In [1]: import numpy as np

In [2]: np.set_printoptions(suppress=True, linewidth=100)

In [3]: E = np.loadtxt("x.csv", delimiter=",")

In [4]: E
Out[4]: 
array([[ 30.,  -4.,   6.,  -1.,  -1.,   2.],
       [ -4.,  58., -14.,  -9., -19.,  -8.],
       [  6., -14.,  33., -18., -12.,  -3.],
       [ -1.,  -9., -18.,  40.,   9.,   6.],
       [ -1., -19., -12.,   9.,  34.,  12.],
       [  2.,  -8.,  -3.,   6.,  12.,  50.]])

In [5]: W = np.array([[-5, 0, 0, -3, 9],
   ...:     [-1, 6, 4, -3, 0],
   ...:     [2, -8, 7, -2, 0],
   ...:     [2, 7, 8, 6, 2],
   ...:     [-4, -8, -4, 5, 1],
   ...:     [-3, 2, -4, -5, -7]])

In [6]: b = np.array([2, 0, 2, 1, 1])

In [7]: hid = np.maximum(E @ W + b, 0)

In [8]: hid
Out[8]: 
array([[  0.,   0.,  16.,   0., 254.],
       [ 18., 533., 172.,   0.,   0.],
       [ 73.,   0.,  93.,   0.,  28.],
       [  6., 310., 100., 322.,  39.],
       [  0.,   0.,   0., 249.,   0.],
       [  0.,  22.,   0.,   0.,   0.]])

In [9]: np.linalg.matrix_rank(hid)
Out[9]: np.int64(5)

In [10]: basis = np.array([[1, -2, 0], [-1, 0, 2], [2, 1, -1], [-1, 0, -2], [2, 2, -2]])

In [11]: W @ basis
Out[11]: 
array([[ 16,  28, -12],
       [  4,   6,  14],
       [ 26,   3, -19],
       [  9,   8, -10],
       [ -7,   6, -24],
       [-22, -12,  32]])

In [12]: (hid @ basis).round(6).argmax(axis=1)
Out[12]: array([0, 2, 0, 1, 1, 2])

In [13]: low = np.linalg.cholesky(E)

In [14]: np.round(low @ low.T, 1)
Out[14]: 
array([[ 30.,  -4.,   6.,  -1.,  -1.,   2.],
       [ -4.,  58., -14.,  -9., -19.,  -8.],
       [  6., -14.,  33., -18., -12.,  -3.],
       [ -1.,  -9., -18.,  40.,   9.,   6.],
       [ -1., -19., -12.,   9.,  34.,  12.],
       [  2.,  -8.,  -3.,   6.,  12.,  50.]])

In [15]: np.round(E / np.sqrt(np.outer(np.diag(E), np.diag(E))), 1) + 0
Out[15]: 
array([[ 1. , -0.1,  0.2,  0. ,  0. ,  0.1],
       [-0.1,  1. , -0.3, -0.2, -0.4, -0.1],
       [ 0.2, -0.3,  1. , -0.5, -0.4, -0.1],
       [ 0. , -0.2, -0.5,  1. ,  0.2,  0.1],
       [ 0. , -0.4, -0.4,  0.2,  1. ,  0.3],
       [ 0.1, -0.1, -0.1,  0.1,  0.3,  1. ]])

In [16]: np.linalg.eigvalsh(E).min() > 0
Out[16]: np.True_
